>>> import numpy as np
>>> import numpy.linalg as la
>>> np.set_printoptions(precision=2, suppress=True, linewidth=160)
>>> rnd = lambda a: np.round(a, 2) + 0
>>> W0 = 0.5 ** np.abs(np.subtract.outer(np.arange(5), np.arange(5)))
>>> rnd(W0)
array([[1.  , 0.5 , 0.25, 0.12, 0.06],
       [0.5 , 1.  , 0.5 , 0.25, 0.12],
       [0.25, 0.5 , 1.  , 0.5 , 0.25],
       [0.12, 0.25, 0.5 , 1.  , 0.5 ],
       [0.06, 0.12, 0.25, 0.5 , 1.  ]])
>>> rnd(la.norm(W0, 2))
np.float64(2.26)
>>> rnd(W0[4] @ W0[1])
np.float64(0.53)
>>> la.norm(W0, axis=1).argmax()
np.int64(2)
>>> rnd(la.norm(W0, axis=0))
array([1.15, 1.26, 1.27, 1.26, 1.15])
>>> rnd(la.norm(W0) ** 2 / la.norm(W0, 2) ** 2)
np.float64(1.46)
>>> rnd(la.norm(W0, axis=1))
array([1.15, 1.26, 1.27, 1.26, 1.15])
>>> q, V = la.qr(W0[:, :4])[0], la.qr(W0[:, 4:])[0]
>>> sv = la.svd(q.T @ V, compute_uv=False)
>>> rnd(np.degrees(np.arccos(sv.clip(0, 1))))
array([35.54])
>>> rnd(sv)
array([0.81])
>>> ev, V = la.eig(W0)
>>> rnd(np.sort(la.eigvals(W0.T)))
array([0.36, 0.46, 0.69, 1.23, 2.26])
>>> rnd(ev)
array([2.26, 1.23, 0.69, 0.46, 0.36])
>>> rnd(np.sort(la.eigvals(W0 @ W0)))
array([0.13, 0.21, 0.48, 1.51, 5.12])
>>> rnd(W0 @ V[:, 0] - ev[0] * V[:, 0])
array([0., 0., 0., 0., 0.])
>>> P = np.triu(np.array([[0, 3, 3, 1, 0],
...     [1, 0, 3, 0, 3],
...     [2, 3, 2, 3, 2],
...     [3, 0, 0, 3, 3],
...     [0, 0, 3, 3, 3]]), 1) + np.eye(5)
>>> Y = P @ W0 @ la.inv(P)
>>> rnd(la.det(Y))
np.float64(0.32)
>>> rnd(np.poly(Y))
array([ 1.  , -5.  ,  8.78, -6.86,  2.43, -0.32])
>>> np.trace(Y), np.trace(W0)
(np.float64(5.0), np.float64(5.0))
>>> vec = np.ones(5)
>>> for _ in range(6):
...     vec = W0 @ vec
...     vec /= la.norm(vec)
...     print(round(vec @ W0 @ vec, 2))
... 
2.26
2.26
2.26
2.26
2.26
2.26
>>> rnd(vec)
array([0.36, 0.48, 0.52, 0.48, 0.36])
>>> data = np.array([[-0.3, 0.9, -0.2, -0.58],
...     [1.1, 2.9, 1.8, 5.41],
...     [-1.6, 0.6, 0.0, 0.01],
...     [0.6, 0.3, 0.4, 1.19],
...     [-1.4, 0.7, 0.2, 0.61],
...     [1.0, 1.4, 0.4, 1.22],
...     [-1.0, 0.5, -1.3, -3.89],
...     [-0.4, 1.9, -0.1, -0.31],
...     [-2.3, 1.7, 0.4, 1.21],
...     [1.8, -1.8, 0.7, 2.11],
...     [-0.4, -0.7, -0.5, -1.49],
...     [-0.5, 0.0, 0.8, 2.4],
...     [-0.7, -1.8, 2.0, 6.02],
...     [1.9, 2.1, -1.0, -2.99]])
>>> data
array([[-0.3 ,  0.9 , -0.2 , -0.58],
       [ 1.1 ,  2.9 ,  1.8 ,  5.41],
       [-1.6 ,  0.6 ,  0.  ,  0.01],
       [ 0.6 ,  0.3 ,  0.4 ,  1.19],
       [-1.4 ,  0.7 ,  0.2 ,  0.61],
       [ 1.  ,  1.4 ,  0.4 ,  1.22],
       [-1.  ,  0.5 , -1.3 , -3.89],
       [-0.4 ,  1.9 , -0.1 , -0.31],
       [-2.3 ,  1.7 ,  0.4 ,  1.21],
       [ 1.8 , -1.8 ,  0.7 ,  2.11],
       [-0.4 , -0.7 , -0.5 , -1.49],
       [-0.5 ,  0.  ,  0.8 ,  2.4 ],
       [-0.7 , -1.8 ,  2.  ,  6.02],
       [ 1.9 ,  2.1 , -1.  , -2.99]])
>>> cent = data[[4, 1]].astype(float)
>>> for _ in range(5):
...     labels = la.norm(data[:, None] - cent, axis=-1).argmin(axis=1)
...     cent = np.array([data[labels == j].mean(axis=0) for j in range(2)])
... 
>>> labels
array([0, 1, 0, 0, 0, 0, 0, 0, 0, 0, 0, 0, 1, 0])
>>> np.abs(cent[1] - cent[0]).argmax()
np.int64(3)
>>> rnd(cent[1] - cent[0])
array([ 0.42, -0.08,  1.92,  5.76])
>>> rnd(cent)
array([[-0.22,  0.63, -0.02, -0.04],
       [ 0.2 ,  0.55,  1.9 ,  5.72]])
>>> vec = np.array([2, -1, -3, 3])
>>> np.sign((cent @ vec).round(6))
array([-1.,  1.])
>>> rnd(cent @ np.ones(4))
array([0.36, 8.36])
>>> rnd((cent * vec).sum(axis=1))
array([-1.14, 11.3 ])
>>> rnd(np.einsum("ij,j->i", cent, vec))
array([-1.14, 11.29])
>>> rnd(cent @ (2 * vec))
array([-2.29, 22.59])
>>> rnd(cent @ np.eye(4)[0])
array([-0.22,  0.2 ])
>>> P = data @ la.solve(data.T @ data, data.T)
>>> rnd(P @ data[:, 2])
array([-0.2,  1.8,  0. ,  0.4,  0.2,  0.4, -1.3, -0.1,  0.4,  0.7, -0.5,  0.8,  2. , -1. ])
>>> rnd(np.diag(P))
array([0.22, 0.63, 0.16, 0.1 , 0.13, 0.28, 0.28, 0.22, 0.37, 0.36, 0.13, 0.07, 0.57, 0.48])
>>> cen = (data - data.mean(axis=0)) / data.std(axis=0)
>>> np.argwhere(np.abs(cen) > 2)
array([], shape=(0, 2), dtype=int64)
>>> cen.std(axis=0)
array([1., 1., 1., 1.])
>>> beta = la.lstsq(np.delete(cen, 2, axis=1), cen[:, 2])[0]
>>> np.abs(beta).argmax()
np.int64(2)
>>> rnd(1 - np.var(cen[:, 2] - np.delete(cen, 2, axis=1) @ beta))
np.float64(1.0)
>>> rnd(beta)
array([0., 0., 1.])
>>> A = np.load("data.npy")
>>> A
array([[ -3.99,  -4.13, -14.77,  11.55,  14.84],
       [ -3.76,  -5.31, -14.81,  10.53,  14.55],
       [ -5.35,  -5.35, -13.34,   8.66,  15.04],
       [ -5.17,  -5.22, -13.62,  10.95,  14.7 ],
       [ -5.9 ,  -5.52, -16.64,   9.06,  15.19],
       [ -4.52,  -4.69, -15.32,   9.06,  13.87],
       [ -3.33,  -4.93, -14.56,   9.56,  15.53],
       [ -6.39,  -4.82, -14.86,   9.19,  14.92],
       [ -4.05,  -4.37, -14.53,   9.3 ,  13.39],
       [ -6.06,  -5.05, -13.8 ,  10.1 ,  14.01]])
>>> cen = A - A.mean(axis=1)
Traceback (most recent call last):
  File "<python-input-56>", line 1, in <module>
    cen = A - A.mean(axis=1)
          ~~^~~~~~~~~~~~~~~~
ValueError: operands could not be broadcast together with shapes (10,5) (10,) 
>>> cen = A - A.mean(axis=0)
>>> Uu, sv, VT = la.svd(cen, full_matrices=False)
>>> rnd(sv ** 2 / (sv ** 2).sum())
array([0.4 , 0.26, 0.18, 0.13, 0.03])
>>> rnd((sv ** 2).sum() ** 2 / (sv ** 4).sum())
np.float64(3.58)
>>> np.abs(Uu[:, 0]).argmax()
np.int64(4)
>>> (np.sign(Uu[:, 0]) == np.sign(Uu[0, 0])).astype(int)
array([1, 1, 0, 1, 0, 0, 1, 0, 1, 0])
>>> rnd(cen.mean(axis=0))
array([0., 0., 0., 0., 0.])
>>> rnd(np.abs(VT[-1]))
array([0.12, 0.92, 0.05, 0.12, 0.35])
